$ python -q
>>> import numpy as np
>>> np.set_printoptions(suppress=True, linewidth=120)
>>> arr = np.load("dump.npy")
>>> print(arr.round(2))
[[ 0.27 -0.1   0.16 -0.16 -0.33  0.16]
 [-0.1   0.54  0.05 -0.3   0.32  0.21]
 [ 0.16  0.05  0.68 -0.29 -0.05 -0.32]
 [-0.16 -0.3  -0.29  0.37  0.03 -0.18]
 [-0.33  0.32 -0.05  0.03  0.51 -0.18]
 [ 0.16  0.21 -0.32 -0.18 -0.18  0.62]]
>>> w, V = np.linalg.eigh(arr)
>>> x0 = np.array([2, 2, 1, 2, 1, 0])
>>> print(np.round(x0 @ arr @ x0, 2))
1.13
>>> w, V = np.linalg.eigh(arr)
>>> print(np.round(V.T @ arr @ V, 2) + 0)
[[0. 0. 0. 0. 0. 0.]
 [0. 0. 0. 0. 0. 0.]
 [0. 0. 0. 0. 0. 0.]
 [0. 0. 0. 1. 0. 0.]
 [0. 0. 0. 0. 1. 0.]
 [0. 0. 0. 0. 0. 1.]]
>>> print(w.round(2) + 0)
[0. 0. 0. 1. 1. 1.]
>>> print(np.round(np.linalg.svd(arr, compute_uv=False), 2) + 0)
[1. 1. 1. 0. 0. 0.]
>>> print(np.round(V.T @ V, 2) + 0)
[[1. 0. 0. 0. 0. 0.]
 [0. 1. 0. 0. 0. 0.]
 [0. 0. 1. 0. 0. 0.]
 [0. 0. 0. 1. 0. 0.]
 [0. 0. 0. 0. 1. 0.]
 [0. 0. 0. 0. 0. 1.]]
>>> print(np.round(np.linalg.eigvalsh(arr + -2 * np.eye(6)), 2))
[-2. -2. -2. -1. -1. -1.]
>>> Uu, sigma, vt = np.linalg.svd(arr)
>>> print(np.argmax(sigma[:-1] / (sigma[1:] + 1e-6)) + 1)
3
>>> print(sigma.round(2) + 0)
[1. 1. 1. 0. 0. 0.]
>>> other = Uu[:, :3] @ np.diag(sigma[:3]) @ vt[:3]
>>> print(np.linalg.matrix_rank(arr, rtol=0.05))
3
>>> print(np.linalg.matrix_rank(other))
3
>>> print(round(np.linalg.norm(arr - other) / np.linalg.norm(arr), 2))
0.0
>>> print(round(float(np.linalg.norm(arr - other, 2)), 2), round(float(sigma[3]), 2))
0.0 0.0
>>> rng = np.random.default_rng(764)
>>> labels = rng.permutation(6)
>>> print(labels)
[0 5 1 3 2 4]
>>> other = arr[labels][:, labels]
>>> print(other.round(2))
[[ 0.27  0.16 -0.1  -0.16  0.16 -0.33]
 [ 0.16  0.62  0.21 -0.18 -0.32 -0.18]
 [-0.1   0.21  0.54 -0.3   0.05  0.32]
 [-0.16 -0.18 -0.3   0.37 -0.29  0.03]
 [ 0.16 -0.32  0.05 -0.29  0.68 -0.05]
 [-0.33 -0.18  0.32  0.03 -0.05  0.51]]
>>> blk = np.stack([arr, -2 * arr, arr[::-1]])
>>> print(np.round(np.linalg.det(blk), 2) + 0)
[0. 0. 0.]
>>> print(blk.shape)
(3, 6, 6)
>>> J = np.load("layer7.npy")
>>> print(J)
[[0 1 1 1 1 1]
 [1 0 0 0 1 0]
 [1 0 0 1 1 0]
 [1 0 1 0 0 1]
 [1 1 1 0 0 0]
 [1 0 0 1 0 0]]
>>> # equal to its transpose
>>> other = J ** -1
Traceback (most recent call last):
  File "<python-input-32>", line 1, in <module>
    other = J ** -1
            ~~^^~~~
ValueError: Integers to negative integer powers are not allowed.
>>> other = np.linalg.inv(J)
>>> print(np.allclose(other, J.T))
False
>>> print(other)
[[ 0.  1. -1.  0.  0.  1.]
 [ 1.  2. -3. -1.  0.  2.]
 [-1. -3.  4.  1.  1. -3.]
 [ 0. -1.  1.  0.  0.  0.]
 [-0. -0.  1. -0. -0. -1.]
 [ 1.  2. -3.  0. -1.  2.]]
>>> print((np.abs(other) > 1e-9).astype(int))
[[0 1 1 0 0 1]
 [1 1 1 1 0 1]
 [1 1 1 1 1 1]
 [0 1 1 0 0 0]
 [0 0 1 0 0 1]
 [1 1 1 0 1 1]]
>>> print(round(float(np.linalg.det(J) * np.linalg.det(other)), 2))
1.0
>>> labels = rng.permutation(6)
>>> print(labels)
[5 3 0 4 2 1]
>>> other = J[labels][:, labels]
>>> print(np.allclose(other, J))
False
>>> print(np.round(np.sort(np.abs(np.linalg.eigvals(other))), 2))
[0.11 1.   1.   1.53 1.81 3.22]
>>> print(round(float(np.linalg.det(other)), 2), round(np.linalg.det(J[labels]), 2))
-1.0 1.0
>>> t = np.radians(15)
>>> r_ = np.eye(6)
>>> r_[5, 5] = r_[3, 3] = np.cos(t)
>>> r_[5, 3], r_[3, 5] = -np.sin(t), np.sin(t)
>>> print(r_.round(2))
[[ 1.    0.    0.    0.    0.    0.  ]
 [ 0.    1.    0.    0.    0.    0.  ]
 [ 0.    0.    1.    0.    0.    0.  ]
 [ 0.    0.    0.    0.97  0.    0.26]
 [ 0.    0.    0.    0.    1.    0.  ]
 [ 0.    0.    0.   -0.26  0.    0.97]]
>>> other = J @ r_.T
>>> print(np.round(np.linalg.svd(J, compute_uv=False), 2), np.round(np.linalg.svd(other, compute_uv=False), 2))
[3.22 1.81 1.53 1.   1.   0.11] [3.22 1.81 1.53 1.   1.   0.11]
>>> print(np.allclose(np.linalg.norm(J, axis=1), np.linalg.norm(other, axis=1)))
True
>>> print(np.allclose(J @ J.T, other @ other.T))
True
>>> print(np.round(np.abs(other - J).max(axis=0), 2))
[0.   0.   0.   0.26 0.   0.29]
>>> other = np.array([[2, -1], [0, 3], [1, 2]])
>>> A = np.tile(other, (2, 3))
>>> print(A)
[[ 2 -1  2 -1  2 -1]
 [ 0  3  0  3  0  3]
 [ 1  2  1  2  1  2]
 [ 2 -1  2 -1  2 -1]
 [ 0  3  0  3  0  3]
 [ 1  2  1  2  1  2]]
>>> blk = np.stack([A, 3 * A, A[::-1]])
>>> print(np.linalg.matrix_rank(blk))
[2 2 2]
>>> print(blk.sum(axis=0))
[[ 9 -2  9 -2  9 -2]
 [ 0 15  0 15  0 15]
 [ 6  7  6  7  6  7]
 [ 9 -2  9 -2  9 -2]
 [ 0 15  0 15  0 15]
 [ 6  7  6  7  6  7]]
>>> print(blk.shape)
(3, 6, 6)
>>> print((blk @ A.T).shape)
(3, 6, 6)
>>> print(np.round(np.linalg.det(blk), 2))
[0. 0. 0.]
>>> r = np.linalg.matrix_rank(A)
>>> print(r)
2
>>> N = np.linalg.svd(A)[2][r:].T
>>> print(np.round(N @ N.T, 2) + 0)
[[ 0.67  0.   -0.33  0.   -0.33  0.  ]
 [ 0.    0.67  0.   -0.33  0.   -0.33]
 [-0.33  0.    0.67  0.   -0.33  0.  ]
 [ 0.   -0.33  0.    0.67  0.   -0.33]
 [-0.33  0.   -0.33  0.    0.67  0.  ]
 [ 0.   -0.33  0.   -0.33  0.    0.67]]
>>> print(np.round(A @ N, 2) + 0)
[[0. 0. 0. 0.]
 [0. 0. 0. 0.]
 [0. 0. 0. 0.]
 [0. 0. 0. 0.]
 [0. 0. 0. 0.]
 [0. 0. 0. 0.]]
>>> print([int(np.linalg.matrix_rank(A[:i])) for i in range(1, len(A) + 1)])
[1, 2, 2, 2, 2, 2]
>>> Uu, sigma, vt = np.linalg.svd(A)
>>> print(np.argmax(sigma[:-1] / (sigma[1:] + 1e-6)) + 1)
2
>>> print(sigma.round(2) + 0)
[9.17 5.48 0.   0.   0.   0.  ]
>>> other = Uu[:, :2] @ np.diag(sigma[:2]) @ vt[:2]
>>> print(round(np.linalg.norm(A - other) / np.linalg.norm(A), 2))
0.0
>>> print(np.linalg.matrix_rank(other))
2
>>> print(np.round(np.linalg.norm(A - other, 2), 2), round(sigma[2], 2))
0.0 0.0
>>> print(other.round(2) + 0)
[[ 2. -1.  2. -1.  2. -1.]
 [ 0.  3.  0.  3.  0.  3.]
 [ 1.  2.  1.  2.  1.  2.]
 [ 2. -1.  2. -1.  2. -1.]
 [ 0.  3.  0.  3.  0.  3.]
 [ 1.  2.  1.  2.  1.  2.]]
>>> Uu, sigma, vt = np.linalg.svd(A)
>>> V = vt[:(sigma > 1e-8).sum()]
>>> x0 = A[3] + -3 * A[5] + rng.integers(2) * np.eye(6)[0]
>>> print(x0)
[ 0. -7. -1. -7. -1. -7.]
>>> print(np.round(np.diag(V.T @ V), 2))
[0.33 0.33 0.33 0.33 0.33 0.33]
>>> print(np.round(np.linalg.norm(x0 - V.T @ V @ x0), 2))
0.82
>>> print(np.round(V.T @ V, 2) + 0)
[[0.33 0.   0.33 0.   0.33 0.  ]
 [0.   0.33 0.   0.33 0.   0.33]
 [0.33 0.   0.33 0.   0.33 0.  ]
 [0.   0.33 0.   0.33 0.   0.33]
 [0.33 0.   0.33 0.   0.33 0.  ]
 [0.   0.33 0.   0.33 0.   0.33]]
>>> print(np.allclose(V.T @ V @ x0, x0))
False
>>> E = np.array([[-2, -2, 0, 0], [1, -2, 0, 0], [0, 0, -2, -2], [0, 0, 1, -2]])
>>> Uu, sigma, vt = np.linalg.svd(E, full_matrices=False)
>>> print(np.allclose(Uu * sigma @ vt, E))
True
>>> print((sigma > 1e-8).sum())
4
>>> print(np.round(np.cumsum(sigma ** 2) / np.sum(sigma ** 2), 2))
[0.35 0.69 0.85 1.  ]
>>> other = np.linalg.inv(E)
>>> print(np.round(np.linalg.inv(other), 2))
[[-2. -2. -0. -0.]
 [ 1. -2. -0. -0.]
 [-0. -0. -2. -2.]
 [-0. -0.  1. -2.]]
>>> print(np.round(np.linalg.det(E) * other, 2))
[[-12.  12.  -0.  -0.]
 [ -6. -12.  -0.  -0.]
 [ -0.  -0. -12.  12.]
 [ -0.  -0.  -6. -12.]]
>>> print(np.allclose(other, E.T))
False
>>> print(round(np.linalg.cond(E), 2))
1.5
>>> O, r_ = np.linalg.qr(E)
>>> print(O.round(2))
[[-0.89  0.45  0.    0.  ]
 [ 0.45  0.89  0.    0.  ]
 [ 0.   -0.   -0.89  0.45]
 [ 0.   -0.    0.45  0.89]]
>>> print(O.shape, r_.shape)
(4, 4) (4, 4)
>>> print(np.round(O.T @ O, 2) + 0)
[[1. 0. 0. 0.]
 [0. 1. 0. 0.]
 [0. 0. 1. 0.]
 [0. 0. 0. 1.]]
>>> print(J.sum(axis=0))
[5 2 3 3 3 2]
>>> print(np.trace(J @ J @ J) // 6)
4
>>> Lm = np.diag(J.sum(axis=1)) - J
>>> print(Lm @ np.ones(6))
[0. 0. 0. 0. 0. 0.]
>>> print(Lm)
[[ 5 -1 -1 -1 -1 -1]
 [-1  2  0  0 -1  0]
 [-1  0  3 -1 -1  0]
 [-1  0 -1  3  0 -1]
 [-1 -1 -1  0  3  0]
 [-1  0  0 -1  0  2]]
>>> print(np.round(np.linalg.eigvalsh(Lm), 2) + 0)
[0.   1.38 2.38 3.62 4.62 6.  ]
>>> K = np.arange(45).reshape(5, 9) + -2
>>> print(K)
[[-2 -1  0  1  2  3  4  5  6]
 [ 7  8  9 10 11 12 13 14 15]
 [16 17 18 19 20 21 22 23 24]
 [25 26 27 28 29 30 31 32 33]
 [34 35 36 37 38 39 40 41 42]]
>>> print(np.linalg.cond(K) > 100)
True
>>> print(np.argsort(-np.linalg.norm(K, axis=0).round(6), kind="stable")[:3])
[8 7 6]
>>> print(np.linalg.matrix_rank(K, rtol=0.1))
1
>>> Uu, sigma, vt = np.linalg.svd(K)
>>> print(np.argmax(sigma[:-1] / (sigma[1:] + 1e-6)) + 1)
2
>>> other = Uu[:, :2] @ np.diag(sigma[:2]) @ vt[:2]
>>> print(np.linalg.matrix_rank(K, rtol=0.05))
2
>>> other = K[0, 0] * K[1:] - np.outer(K[1:, 0], K[0])
>>> print(other)
[[   0   -9  -18  -27  -36  -45  -54  -63  -72]
 [   0  -18  -36  -54  -72  -90 -108 -126 -144]
 [   0  -27  -54  -81 -108 -135 -162 -189 -216]
 [   0  -36  -72 -108 -144 -180 -216 -252 -288]]
>>> print(K[:, 0] / K[0, 0])
[  1.   -3.5  -8.  -12.5 -17. ]
>>> print(np.linalg.matrix_rank(other), np.linalg.matrix_rank(K))
1 2
>>> F = np.loadtxt("m.csv", delimiter=",")
>>> print(F)
[[1. 0. 0. 0. 0. 0. 0. 0. 0. 0. 0.]
 [0. 1. 0. 0. 0. 0. 0. 0. 0. 0. 0.]
 [2. 3. 2. 0. 0. 0. 0. 0. 0. 0. 0.]
 [1. 1. 3. 2. 0. 0. 0. 0. 0. 0. 0.]
 [1. 1. 1. 2. 3. 0. 0. 0. 0. 0. 0.]
 [2. 2. 1. 0. 0. 3. 0. 0. 0. 0. 0.]
 [1. 3. 3. 3. 3. 1. 3. 0. 0. 0. 0.]
 [2. 0. 0. 3. 2. 0. 3. 2. 0. 0. 0.]
 [2. 2. 2. 1. 1. 3. 2. 2. 2. 0. 0.]
 [0. 0. 1. 0. 2. 2. 3. 3. 3. 2. 0.]
 [1. 2. 2. 1. 0. 3. 1. 3. 3. 3. 1.]]
>>> print(np.linalg.matrix_rank(F - F[0, 0] * np.eye(11)))
9
>>> print(np.round(np.sort(np.linalg.eigvals(F)), 2))
[1. 1. 1. 2. 2. 2. 2. 2. 3. 3. 3.]
